% ipython --no-banner

In [1]: import numpy as np

In [2]: from numpy import linalg as LA

In [3]: np.set_printoptions(precision=3, suppress=True, linewidth=120, sign=" ")

In [4]: rnd = lambda a: np.round(a, 3) + 0

In [5]: E = np.load("arr.npy")

In [6]: print(E)
[[  6   4   3  -8   6  -2   1   4  -3]
 [  4   4   3   0  -6   9  -2  -5  -1]
 [  3   3  -2   1  -1  -3   1   5  -7]
 [ -8   0   1  -8  -4   9  -2   4   0]
 [  6  -6  -1  -4  -2  -1  -1  -2   3]
 [ -2   9  -3   9  -1  -6   4   4   1]
 [  1  -2   1  -2  -1   4  10   5  -8]
 [  4  -5   5   4  -2   4   5 -10  -6]
 [ -3  -1  -7   0   3   1  -8  -6 -10]]

In [7]: # symmetric

In [8]: ev, evecs = LA.eigh(E)

In [9]: x = np.array([-3, 0, -2, 2, 3, 2, 2, 2, 1])

In [10]: print(rnd(x @ E @ x / (x @ x)), rnd(ev[0]), rnd(ev[-1]))
0.974 -21.718 18.012

In [11]: print(rnd(LA.eigvalsh(E[1:, 1:])))
[-21.586 -17.34  -14.813  -4.491   0.587   3.236  13.119  17.288]

In [12]: print((np.sign(evecs[:, -1].round(6)) == np.sign(evecs[0, -1].round(6))).astype(int))
[ 1  1  1  0  0  1  1  1  0]

In [13]: print(x @ E @ x)
38

In [14]: B = np.array([[3, 0, 6],
    ...:     [-8, 5, 5],
    ...:     [-2, -9, 1],
    ...:     [-1, 5, 2],
    ...:     [-3, 4, -1],
    ...:     [-7, -8, 1],
    ...:     [-3, 3, -4],
    ...:     [6, 2, -3],
    ...:     [3, -4, 2]])

In [15]: print(B.T @ E.T)
[[  -4  -98   18  -39   85  -21  -30  -77  -45]
 [  16 -115   99 -135  -60  177    7  -71   66]
 [  13   83   -2  -54   14   17  -73   16   -2]]

In [16]: print(E @ B)
[[  -4   16   13]
 [ -98 -115   83]
 [  18   99   -2]
 [ -39 -135  -54]
 [  85  -60   14]
 [ -21  177   17]
 [ -30    7  -73]
 [ -77  -71   16]
 [ -45   66   -2]]

In [17]: print(np.vstack([E, B.T]).shape)
(12, 9)

In [18]: print(LA.matrix_rank(E @ B))
3

In [19]: print(np.einsum("ik,kj->ij", E, B))
[[  -4   16   13]
 [ -98 -115   83]
 [  18   99   -2]
 [ -39 -135  -54]
 [  85  -60   14]
 [ -21  177   17]
 [ -30    7  -73]
 [ -77  -71   16]
 [ -45   66   -2]]

In [20]: print(np.einsum("ik,kj->ji", E, B))
[[  -4  -98   18  -39   85  -21  -30  -77  -45]
 [  16 -115   99 -135  -60  177    7  -71   66]
 [  13   83   -2  -54   14   17  -73   16   -2]]

In [21]: B = E / np.sqrt((E ** 2).mean(axis=1, keepdims=True))

In [22]: print(LA.matrix_rank(E - E.mean(axis=1, keepdims=True)))
8

In [23]: print(rnd(LA.norm(B, axis=1)))
[ 3.  3.  3.  3.  3.  3.  3.  3.  3.]

In [24]: print(rnd(B[0]))
[ 1.302  0.868  0.651 -1.737  1.302 -0.434  0.217  0.868 -0.651]

In [25]: print(LA.matrix_rank(B) == LA.matrix_rank(E))
True

In [26]: print(rnd(LA.eigvalsh(E).min()))
-21.718

In [27]: B = np.array([[2, 2, 3, 1, 2, -3, -2, -2],
    ...:     [-2, 2, -1, -3, -1, 0, 2, -3],
    ...:     [2, 3, 2, 1, -1, 2, -3, -1],
    ...:     [3, -3, 2, -2, -3, -3, 0, -3],
    ...:     [3, 0, -2, -2, -2, -3, 0, 3],
    ...:     [-2, 0, 2, 1, 0, 2, 0, 3],
    ...:     [1, 0, -3, 0, -1, 0, 3, -3],
    ...:     [3, 3, -2, 3, 0, 2, -3, -1]])

In [28]: M = B + B.T

In [29]: print(M)
[[ 4  0  5  4  5 -5 -1  1]
 [ 0  4  2 -6 -1  0  2  0]
 [ 5  2  4  3 -3  4 -6 -3]
 [ 4 -6  3 -4 -5 -2  0  0]
 [ 5 -1 -3 -5 -4 -3 -1  3]
 [-5  0  4 -2 -3  4  0  5]
 [-1  2 -6  0 -1  0  6 -6]
 [ 1  0 -3  0  3  5 -6 -2]]

In [30]: # symmetric, so the eigenvalues are real

In [31]: ev, evecs = LA.eigh(M)

In [32]: x = np.array([-2, -3, -2, 0, 3, 2, 2, -2])

In [33]: print(x @ M @ x)
70

In [34]: print((np.sign(evecs[:, -1].round(6)) == np.sign(evecs[0, -1].round(6))).astype(int))
[ 1  0  1  1  1  1  0  1]

In [35]: F = np.load("case10.npy")

In [36]: print(F)
[[ 76  31  49  34  50  47  37]
 [ 31  38  31  15  32  37  22]
 [ 49  31  51  21  36  39  27]
 [ 34  15  21  30  28  27  21]
 [ 50  32  36  28  56  41  33]
 [ 47  37  39  27  41  59  41]
 [ 37  22  27  21  33  41  37]]

In [37]: ev, evecs = LA.eigh(F)

In [38]: x = np.array([1, -5, -1, -4, 0, 0, 5])

In [39]: print(rnd(evecs * np.abs(ev) @ evecs.T))
[[ 76.  31.  49.  34.  50.  47.  37.]
 [ 31.  38.  31.  15.  32.  37.  22.]
 [ 49.  31.  51.  21.  36.  39.  27.]
 [ 34.  15.  21.  30.  28.  27.  21.]
 [ 50.  32.  36.  28.  56.  41.  33.]
 [ 47.  37.  39.  27.  41.  59.  41.]
 [ 37.  22.  27.  21.  33.  41.  37.]]

In [40]: print(rnd(evecs * np.maximum(ev, 0) @ evecs.T))
[[ 76.  31.  49.  34.  50.  47.  37.]
 [ 31.  38.  31.  15.  32.  37.  22.]
 [ 49.  31.  51.  21.  36.  39.  27.]
 [ 34.  15.  21.  30.  28.  27.  21.]
 [ 50.  32.  36.  28.  56.  41.  33.]
 [ 47.  37.  39.  27.  41.  59.  41.]
 [ 37.  22.  27.  21.  33.  41.  37.]]

In [41]: print(rnd(x @ F @ x / (x @ x)), rnd(ev[0]), rnd(ev[-1]))
15.294 2.781 258.977

In [42]: print(np.abs(F).sum(axis=1).max(), rnd(np.abs(ev).max()))
324 258.977

In [43]: low = LA.cholesky(F)

In [44]: print(LA.eigvalsh(F).min() > 0)
True

In [45]: u = np.array([-4, 1, 1, -5, -3, 1, -3])

In [46]: B = F + np.outer(u, np.eye(7)[1])

In [47]: print(LA.matrix_rank(LA.inv(B) - LA.inv(F), tol=1e-8))
1

In [48]: print(B)
[[ 76.  27.  49.  34.  50.  47.  37.]
 [ 31.  39.  31.  15.  32.  37.  22.]
 [ 49.  32.  51.  21.  36.  39.  27.]
 [ 34.  10.  21.  30.  28.  27.  21.]
 [ 50.  29.  36.  28.  56.  41.  33.]
 [ 47.  38.  39.  27.  41.  59.  41.]
 [ 37.  19.  27.  21.  33.  41.  37.]]

In [49]: print(rnd(LA.det(B) / LA.det(F)), rnd(1 + LA.solve(F, u)[1]))
0.784 0.784
